% ipython --no-banner

In [1]: import numpy as np

In [2]: import numpy.linalg as la

In [3]: np.set_printoptions(suppress=True, linewidth=200)

In [4]: tidy = lambda a: np.round(a, 2) + 0

In [5]: feats = np.loadtxt("block16.csv", delimiter=",")

In [6]: print(tidy(feats))
[[-14.84 -20.48 -11.28 -11.67  -4.64  -1.78]
 [-12.92 -17.7   -9.56 -10.09  -4.16  -1.05]
 [ -9.81 -13.21  -6.8   -7.55  -3.39  -0.02]
 [ -3.7   -4.59  -1.78  -2.78  -1.92   1.  ]
 [ -3.28  -4.02  -1.48  -2.47  -1.82   0.97]
 [ -3.22  -3.93  -1.43  -2.42  -1.8    0.97]
 [ -1.84  -2.11  -0.55  -1.42  -1.38   0.72]
 [ -1.44  -1.61  -0.34  -1.14  -1.22   0.58]
 [ -1.05  -1.14  -0.17  -0.86  -1.02   0.41]
 [ -1.    -1.07  -0.15  -0.82  -0.99   0.39]
 [ -0.12  -0.12   0.    -0.11  -0.17   0.01]
 [ -0.11  -0.11   0.    -0.11  -0.16   0.01]
 [ -0.08  -0.08   0.    -0.08  -0.11   0.  ]
 [  0.49   0.51   0.03   0.55   0.82   0.19]
 [  0.77   0.82   0.08   0.89   1.32   0.44]
 [  1.35   1.5    0.3    1.63   2.29   1.14]
 [  2.12   2.48   0.71   2.62   3.48   2.21]
 [  3.19   3.9    1.41   3.99   4.96   3.79]
 [  8.07  10.73   5.31   9.99  10.64  11.05]
 [  8.13  10.8    5.35  10.06  10.7   11.13]
 [ 10.09  13.62   7.05  12.41  12.72  14.  ]
 [ 14.16  19.49  10.67  17.21  16.68  19.82]
 [ 14.33  19.74  10.82  17.41  16.84  20.06]]

In [7]: left, sigma, VT = la.svd(feats, full_matrices=False)

In [8]: print(tidy(sigma))
[84.   22.92  4.8   0.    0.    0.  ]

In [9]: print(np.abs(left[:, 0]).round(6).argmax())
22

In [10]: print(tidy(sigma / sigma[0]))
[1.   0.27 0.06 0.   0.   0.  ]

In [11]: print(tidy(VT @ VT.T))
[[1. 0. 0. 0. 0. 0.]
 [0. 1. 0. 0. 0. 0.]
 [0. 0. 1. 0. 0. 0.]
 [0. 0. 0. 1. 0. 0.]
 [0. 0. 0. 0. 1. 0.]
 [0. 0. 0. 0. 0. 1.]]

In [12]: print(np.unique(feats.round(6), axis=0).shape)
(23, 6)

In [13]: print(np.abs(np.diag(la.qr(feats)[1])) > 1e-9)
[ True  True False  True False False]

In [14]: print(tidy(feats @ la.pinv(feats) @ feats))
[[-14.84 -20.48 -11.28 -11.67  -4.64  -1.78]
 [-12.92 -17.7   -9.56 -10.09  -4.16  -1.05]
 [ -9.81 -13.21  -6.8   -7.55  -3.39  -0.02]
 [ -3.7   -4.59  -1.78  -2.78  -1.92   1.  ]
 [ -3.28  -4.02  -1.48  -2.47  -1.82   0.97]
 [ -3.22  -3.93  -1.43  -2.42  -1.8    0.97]
 [ -1.84  -2.11  -0.55  -1.42  -1.38   0.72]
 [ -1.44  -1.61  -0.34  -1.14  -1.22   0.58]
 [ -1.05  -1.14  -0.17  -0.86  -1.02   0.41]
 [ -1.    -1.07  -0.15  -0.82  -0.99   0.39]
 [ -0.12  -0.12   0.    -0.11  -0.17   0.01]
 [ -0.11  -0.11   0.    -0.11  -0.16   0.01]
 [ -0.08  -0.08   0.    -0.08  -0.11   0.  ]
 [  0.49   0.51   0.03   0.55   0.82   0.19]
 [  0.77   0.82   0.08   0.89   1.32   0.44]
 [  1.35   1.5    0.3    1.63   2.29   1.14]
 [  2.12   2.48   0.71   2.62   3.48   2.21]
 [  3.19   3.9    1.41   3.99   4.96   3.79]
 [  8.07  10.73   5.31   9.99  10.64  11.05]
 [  8.13  10.8    5.35  10.06  10.7   11.13]
 [ 10.09  13.62   7.05  12.41  12.72  14.  ]
 [ 14.16  19.49  10.67  17.21  16.68  19.82]
 [ 14.33  19.74  10.82  17.41  16.84  20.06]]

In [15]: M2 = feats / np.sqrt((feats ** 2).mean(axis=1, keepdims=True))

In [16]: print(tidy(M2[16]))
[0.88 1.03 0.29 1.09 1.44 0.91]

In [17]: print(la.matrix_rank(feats - feats.mean(axis=1, keepdims=True)))
3

In [18]: C2 = np.cov(feats, rowvar=False)

In [19]: print(tidy(feats.std(axis=0)))
[7.16 9.72 5.15 7.36 6.31 6.41]

In [20]: print(tidy(np.corrcoef(feats.T)))
[[1.   1.   0.99 0.99 0.93 0.85]
 [1.   1.   1.   0.99 0.92 0.85]
 [0.99 1.   1.   0.98 0.91 0.85]
 [0.99 0.99 0.98 1.   0.97 0.92]
 [0.93 0.92 0.91 0.97 1.   0.97]
 [0.85 0.85 0.85 0.92 0.97 1.  ]]

In [21]: print(tidy(np.median(feats, axis=0)))
[-0.11 -0.11  0.   -0.11 -0.16  0.72]

In [22]: print(tidy(la.eigvalsh(C2)[::-1]))
[307.95  12.38   1.02   0.     0.     0.  ]

In [23]: print(np.argsort(-feats.std(axis=0).round(6), kind="stable"))
[1 3 0 5 4 2]

In [24]: print(tidy(np.polyfit(feats[:, 4], feats[:, 0], 1)))
[ 1.05 -2.23]

In [25]: print(np.argwhere(np.triu(np.abs(np.corrcoef(feats.T)) > 0.8, 1)))
[[0 1]
 [0 2]
 [0 3]
 [0 4]
 [0 5]
 [1 2]
 [1 3]
 [1 4]
 [1 5]
 [2 3]
 [2 4]
 [2 5]
 [3 4]
 [3 5]
 [4 5]]

In [26]: data = np.load("m.npy")

In [27]: print(data)
[[3. 2. 0. 0. 0.]
 [2. 3. 2. 0. 0.]
 [0. 2. 3. 2. 0.]
 [0. 0. 2. 0. 2.]
 [0. 0. 0. 2. 1.]]

In [28]: evals, vecs = la.eigh(data)

In [29]: vec = np.array([-1, 0, 1, -1, -2])

In [30]: print(vec @ data @ vec / (vec @ vec), tidy(evals[0]), tidy(evals[-1]))
2.0 -2.19 6.05

In [31]: print(tidy(vecs * np.abs(evals) @ vecs.T))
[[ 3.02  1.95  0.1  -0.21  0.13]
 [ 1.95  3.12  1.74  0.56 -0.35]
 [ 0.1   1.74  3.57  0.77  0.77]
 [-0.21  0.56  0.77  2.63  0.35]
 [ 0.13 -0.35  0.77  0.35  2.04]]

In [32]: proj = np.triu(np.array([[3, 2, 1, 3, 1],
    ...:     [1, 3, 0, 3, 0],
    ...:     [1, 3, 0, 3, 0],
    ...:     [1, 2, 3, 2, 0],
    ...:     [3, 2, 1, 1, 0]]), 1) + np.eye(5)

In [33]: M2 = proj @ data @ la.inv(proj)

In [34]: print(tidy(la.det(M2)))
-32.0

In [35]: print(np.trace(M2), np.trace(data))
10.0 10.0

In [36]: print(la.matrix_rank(M2))
5

In [37]: print(proj @ data - data @ proj)
[[  4.   2.  10. -11.   4.]
 [  0.  -4.   4. -21.   4.]
 [  0.   0.   6. -15.   6.]
 [  0.   0.   0.  -6.   0.]
 [  0.   0.   0.   0.   0.]]

In [38]: rng = np.random.default_rng(847485)

In [39]: labels = rng.permutation(5)

In [40]: print(labels)
[1 0 3 2 4]

In [41]: M2 = data[labels][:, labels]

In [42]: print(tidy(la.det(M2)), tidy(la.det(data[labels])))
-32.0 -32.0

In [43]: print(M2)
[[3. 2. 0. 2. 0.]
 [2. 3. 0. 0. 0.]
 [0. 0. 0. 2. 2.]
 [2. 0. 2. 3. 0.]
 [0. 0. 2. 0. 1.]]

In [44]: print(np.diag(M2))
[3. 3. 0. 3. 1.]

In [45]: print(np.trace(M2))
10.0

In [46]: print(tidy(np.abs(la.eigvals(M2)).max()))
6.05

In [47]: print(tidy(la.det(M2)))
-32.0

In [48]: print(np.allclose(M2 @ M2.T, M2.T @ M2))
True

In [49]: print(tidy(la.matrix_power(M2, 2)))
[[17. 12.  4. 12.  0.]
 [12. 13.  0.  4.  0.]
 [ 4.  0.  8.  6.  2.]
 [12.  4.  6. 17.  4.]
 [ 0.  0.  2.  4.  5.]]

In [50]: print(tidy(np.sort(np.abs(la.eigvals(M2)))))
[0.31 2.04 2.19 3.78 6.05]

In [51]: print(M2 @ M2)
[[17. 12.  4. 12.  0.]
 [12. 13.  0.  4.  0.]
 [ 4.  0.  8.  6.  2.]
 [12.  4.  6. 17.  4.]
 [ 0.  0.  2.  4.  5.]]

In [52]: print(np.trace(M2))
10.0
